$ python -q
>>> import numpy as np
>>> np.set_printoptions(suppress=True, linewidth=120)
>>> M = np.loadtxt("test19.csv", delimiter=",")
>>> M.round(1) + 0
array([[-0.5,  0.4,  0.2,  0.7,  0.1],
       [ 0.2, -0.3,  0.6,  0. ,  0.7],
       [-0.7, -0.5, -0.4, -0.2,  0.3],
       [ 0. ,  0.7, -0.2, -0.4,  0.5],
       [ 0.4, -0.1, -0.7,  0.5,  0.3]])
>>> # keeps lengths
>>> f, r1 = M[3], M[1]
>>> round(f @ r1, 1)
np.float64(0.0)
>>> p = (f @ r1) / (f @ f) * f
>>> np.round((r1 - p) @ f, 1)
np.float64(0.0)
>>> np.round(np.outer(f, r1), 1) + 0
array([[ 0. ,  0. ,  0. ,  0. ,  0. ],
       [ 0.1, -0.2,  0.4,  0. ,  0.5],
       [ 0. ,  0.1, -0.1,  0. , -0.1],
       [-0.1,  0.1, -0.2,  0. , -0.3],
       [ 0.1, -0.2,  0.3,  0. ,  0.4]])
>>> np.linalg.matrix_rank(np.outer(f, r1))
np.int64(1)
>>> round(np.linalg.norm(f + r1) ** 2 + np.linalg.norm(f - r1) ** 2, 1)
np.float64(4.0)
>>> other = np.array([[-5, 9, 8, 1, 6, 5, -2, 6, 9, -2, 4],
...     [-8, -2, 5, -2, -1, -9, -2, 0, 7, -2, 8],
...     [-4, -6, -1, 6, 4, 0, 7, -6, -2, 9, -7],
...     [-7, -2, 6, -5, -1, -9, 5, 8, -1, -3, -1],
...     [0, 5, 0, -2, -3, 5, 8, -3, -9, 7, 0],
...     [4, 7, 3, 7, -7, -2, -6, -7, 0, -4, 4],
...     [1, -5, -6, 0, -7, 6, 3, -4, -3, 5, 3],
...     [-3, 3, -8, -2, 3, 9, -9, -9, 1, 2, -8]])
>>> J = other.T @ other
>>> J
array([[ 180,   23,  -88,   56,  -75,   81,  -31,  -67,  -92,   -6,   -6],
       [  23,  233,   83,   20,   14,   89, -110,    3,   54,  -74,   53],
       [ -88,   83,  235,   -1,   30, -173,   33,  177,  113, -111,  131],
       [  56,   20,   -1,  123,  -12,   26,  -21,  -95,    4,   25,   -5],
       [ -75,   14,   30,  -12,  170,   32,  -17,   63,   91,    7,  -84],
       [  81,   89, -173,   26,   32,  333,  -48, -148,  -63,  126, -105],
       [ -31, -110,   33,  -21,  -17,  -48,  272,   73, -141,  133,  -21],
       [ -67,    3,  177,  -95,   63, -148,   73,  291,   88, -121,   90],
       [ -92,   54,  113,    4,   91,  -63, -141,   88,  226, -123,   90],
       [  -6,  -74, -111,   25,    7,  126,  133, -121, -123,  192, -101],
       [  -6,   53,  131,   -5,  -84, -105,  -21,   90,   90, -101,  219]])
>>> # equal to its transpose
>>> vals, vecs = np.linalg.eigh(J)
>>> vals.sum(), np.trace(J)
(np.float64(2474.0), np.int64(2474))
>>> np.round(np.linalg.svd(J, compute_uv=False), 1) + 0
array([896. , 541.8, 348.9, 250.3, 182.7, 133.1, 103.6,  17.6,   0. ,   0. ,   0. ])
>>> (vals > 1e-8).sum(), (vals < -1e-8).sum()
(np.int64(8), np.int64(0))
>>> np.round(np.linalg.eigvalsh(J @ J), 1) + 0
array([     0. ,      0. ,      0. ,    308.8,  10739.3,  17710.9,  33382.5,  62640.2, 121765.2, 293505.9, 802843.1])
>>> np.round(vecs.T @ J @ vecs, 1) + 0
array([[  0. ,   0. ,   0. ,   0. ,   0. ,   0. ,   0. ,   0. ,   0. ,   0. ,   0. ],
       [  0. ,   0. ,   0. ,   0. ,   0. ,   0. ,   0. ,   0. ,   0. ,   0. ,   0. ],
       [  0. ,   0. ,   0. ,   0. ,   0. ,   0. ,   0. ,   0. ,   0. ,   0. ,   0. ],
       [  0. ,   0. ,   0. ,  17.6,   0. ,   0. ,   0. ,   0. ,   0. ,   0. ,   0. ],
       [  0. ,   0. ,   0. ,   0. , 103.6,   0. ,   0. ,   0. ,   0. ,   0. ,   0. ],
       [  0. ,   0. ,   0. ,   0. ,   0. , 133.1,   0. ,   0. ,   0. ,   0. ,   0. ],
       [  0. ,   0. ,   0. ,   0. ,   0. ,   0. , 182.7,   0. ,   0. ,   0. ,   0. ],
       [  0. ,   0. ,   0. ,   0. ,   0. ,   0. ,   0. , 250.3,   0. ,   0. ,   0. ],
       [  0. ,   0. ,   0. ,   0. ,   0. ,   0. ,   0. ,   0. , 348.9,   0. ,   0. ],
       [  0. ,   0. ,   0. ,   0. ,   0. ,   0. ,   0. ,   0. ,   0. , 541.8,   0. ],
       [  0. ,   0. ,   0. ,   0. ,   0. ,   0. ,   0. ,   0. ,   0. ,   0. , 896. ]])
